>>> import numpy as np
>>> np.set_printoptions(precision=2, suppress=True, linewidth=100, sign=" ")
>>> def tidy(a):
...     return np.round(a, 2) + 0
... 
>>> m1 = np.load("sample18.npy")
>>> m1
array([[ 0.1, -1.1,  0.6, -0.3, -0.1,  0.4, -0.2,  0.7,  2. ,  0.6,  0.7,  0.1, -0.7],
       [ 0.1, -0.5, -0.9,  0.3, -1.3, -1.5, -0.7,  0. ,  0. , -3.3, -0.3, -0.4,  0.1],
       [ 0.6,  0.2, -1.7, -0.5, -0.3, -2.5, -0.2,  0.4,  0.1,  2.4,  0. , -0.1, -2.1],
       [-1.2,  0.8, -0.9, -1.6, -0.4, -0.1,  0.6, -0.2,  0.5, -0.6, -0.6,  1.9, -0.3],
       [ 0. , -0.5, -0.5, -1.6, -1.4,  0.7, -1. , -0.7,  1.6, -3. , -0.4, -1.1, -1. ],
       [ 1.9,  1.1,  0.1,  0.3, -2.1, -1.1,  1. , -1.4,  1. , -0.6, -0.2,  1.8, -1.4]])
>>> M2 = m1 / np.linalg.norm(m1, axis=1, keepdims=True)
>>> C2 = M2 @ M2.T
>>> tidy(C2[4])
array([ 0.2 ,  0.64, -0.23,  0.25,  1.  ,  0.19])
>>> th = np.radians(45)
>>> R = np.eye(13)
>>> R[12, 12] = R[8, 8] = np.cos(th)
>>> R[12, 8], R[8, 12] = -np.sin(th), np.sin(th)
>>> M2 = m1 @ R.T
>>> tidy(np.abs(M2 - m1).max(axis=0))
array([ 0.  ,  0.  ,  0.  ,  0.  ,  0.  ,  0.  ,  0.  ,  0.  ,  1.51,  0.  ,  0.  ,  0.  ,  1.21])
>>> tidy(np.linalg.svd(m1, compute_uv=False)), tidy(np.linalg.svd(M2, compute_uv=False))
(array([ 5.94,  5.11,  3.53,  3.31,  2.98,  1.67]), array([ 5.94,  5.11,  3.53,  3.31,  2.98,  1.67]))
>>> f = np.array([1, 9, 0])
>>> tidy(np.cross(m1[1, :3], m1[3, :3]))
array([ 1.17,  1.17, -0.52])
>>> f, r1 = m1[3], m1[4]
>>> f @ r1
np.float64(3.69)
>>> p = (f @ r1) / (f @ f) * f
>>> tidy(r1 - p)
array([ 0.41, -0.78, -0.19, -1.05, -1.26,  0.73, -1.21, -0.63,  1.43, -2.79, -0.19, -1.76, -0.9 ])
>>> print(tidy(np.linalg.norm(f + r1) ** 2 + np.linalg.norm(f - r1) ** 2))
63.24
>>> M = np.load("m.npy")
>>> M
array([[ 14,  17,  19,  21,  10,  17],
       [ 17,  35,  34,  37,  21,  28],
       [ 19,  34,  45,  36,  20,  27],
       [ 21,  37,  36,  47,  22,  29],
       [ 10,  21,  20,  22,  21,  15],
       [ 17,  28,  27,  29,  15,  34]])
>>> # symmetric, so the eigenvalues are real
>>> O, V = np.linalg.qr(M[:, :4])[0], np.linalg.qr(M[:, 4:])[0]
>>> s = np.linalg.svd(O.T @ V, compute_uv=False)
>>> tidy(np.linalg.norm(O @ O.T - V @ V.T, 2))
np.float64(1.0)
>>> (s > 0.9).sum()
np.int64(1)
